$ python3 -q
>>> import numpy as np
>>> import numpy.linalg as la
>>> np.set_printoptions(precision=3, suppress=True, linewidth=160)
>>> rnd = lambda a: np.round(a, 3) + 0
>>> F = np.array([[0, 9, 2, 0, 9, 2],
...     [8, 0, 5, 8, 0, 5],
...     [0, 5, 5, 0, 5, 5],
...     [0, 9, 2, 0, 18, 4],
...     [8, 0, 5, 16, 0, 10],
...     [0, 5, 5, 0, 10, 10]])
>>> F
array([[ 0,  9,  2,  0,  9,  2],
       [ 8,  0,  5,  8,  0,  5],
       [ 0,  5,  5,  0,  5,  5],
       [ 0,  9,  2,  0, 18,  4],
       [ 8,  0,  5, 16,  0, 10],
       [ 0,  5,  5,  0, 10, 10]])
>>> def softmax(z):
...     e = np.exp(z - z.max(axis=-1, keepdims=True))
...     return e / e.sum(axis=-1, keepdims=True)
... 
>>> rnd(softmax(F[2]))
array([0.002, 0.249, 0.249, 0.002, 0.249, 0.249])
>>> rnd(softmax(F[2] + 5))
array([0.002, 0.249, 0.249, 0.002, 0.249, 0.249])
>>> S = F @ F.T / np.sqrt(6)
>>> rnd(softmax(S))
array([[0.   , 0.   , 0.   , 1.   , 0.   , 0.   ],
       [0.   , 0.   , 0.   , 0.   , 1.   , 0.   ],
       [0.   , 0.   , 0.   , 0.998, 0.   , 0.002],
       [0.   , 0.   , 0.   , 1.   , 0.   , 0.   ],
       [0.   , 0.   , 0.   , 0.   , 1.   , 0.   ],
       [0.   , 0.   , 0.   , 1.   , 0.   , 0.   ]])
>>> rng = np.random.default_rng(418500)
>>> Y = F + rng.integers(-2, 3, (6, 2)) @ rng.integers(-2, 3, (2, 6))
>>> print(Y)
[[-6 11  1  2  5 -1]
 [ 2  2  4 10 -4  2]
 [ 4  5  6  0  7  7]
 [ 0  1  0 -8 22  4]
 [12 -4  5 12  4 12]
 [-4  5  4  0  8  8]]
>>> print(rnd(la.svd(Y - F, compute_uv=False)))
[17.282 10.361  0.     0.     0.     0.   ]
>>> np.abs(Y - F).sum(axis=1)
array([18, 18,  9, 22, 18,  9])
>>> O, Rm = la.qr(F)
>>> rnd(O @ Rm)
array([[ 0.,  9.,  2.,  0.,  9.,  2.],
       [ 8.,  0.,  5.,  8.,  0.,  5.],
       [ 0.,  5.,  5.,  0.,  5.,  5.],
       [ 0.,  9.,  2.,  0., 18.,  4.],
       [ 8.,  0.,  5., 16.,  0., 10.],
       [ 0.,  5.,  5.,  0., 10., 10.]])
>>> rnd(O)
array([[ 0.   ,  0.618,  0.343,  0.   ,  0.618,  0.343],
       [-0.707,  0.   ,  0.   , -0.707,  0.   ,  0.   ],
       [ 0.   ,  0.343, -0.618,  0.   ,  0.343, -0.618],
       [ 0.   ,  0.618,  0.343,  0.   , -0.618, -0.343],
       [-0.707,  0.   ,  0.   ,  0.707,  0.   ,  0.   ],
       [ 0.   ,  0.343, -0.618,  0.   , -0.343,  0.618]])
>>> O.shape, Rm.shape
((6, 6), (6, 6))
>>> rnd(np.trace(O @ O.T))
np.float64(6.0)
>>> t3 = np.stack([F, -2 * F, F[::-1]])
>>> print(la.matrix_rank(t3.reshape(3, -1)))
2
>>> (t3 @ F.T).shape
(3, 6, 6)
>>> t3.shape
(3, 6, 6)
>>> M = np.load("w.npy")
>>> M
array([[-3,  0,  2],
       [ 2, -3, -3],
       [ 2,  3,  1]])
>>> rnd(np.poly(M))
array([ 1.,  5.,  8., -6.])
>>> rnd(la.eigvals(M).sum().real)
np.float64(-5.0)
>>> rnd(la.det(2 * M)), rnd(la.det(M))
(np.float64(48.0), np.float64(6.0))
>>> np.kron(np.eye(2, dtype=int), M)
array([[-3,  0,  2,  0,  0,  0],
       [ 2, -3, -3,  0,  0,  0],
       [ 2,  3,  1,  0,  0,  0],
       [ 0,  0,  0, -3,  0,  2],
       [ 0,  0,  0,  2, -3, -3],
       [ 0,  0,  0,  2,  3,  1]])
>>> print(rnd(la.eigvals(M)))
[-2.772+1.826j -2.772-1.826j  0.545+0.j   ]
>>> rnd(la.det(M[::-1]))
np.float64(-6.0)
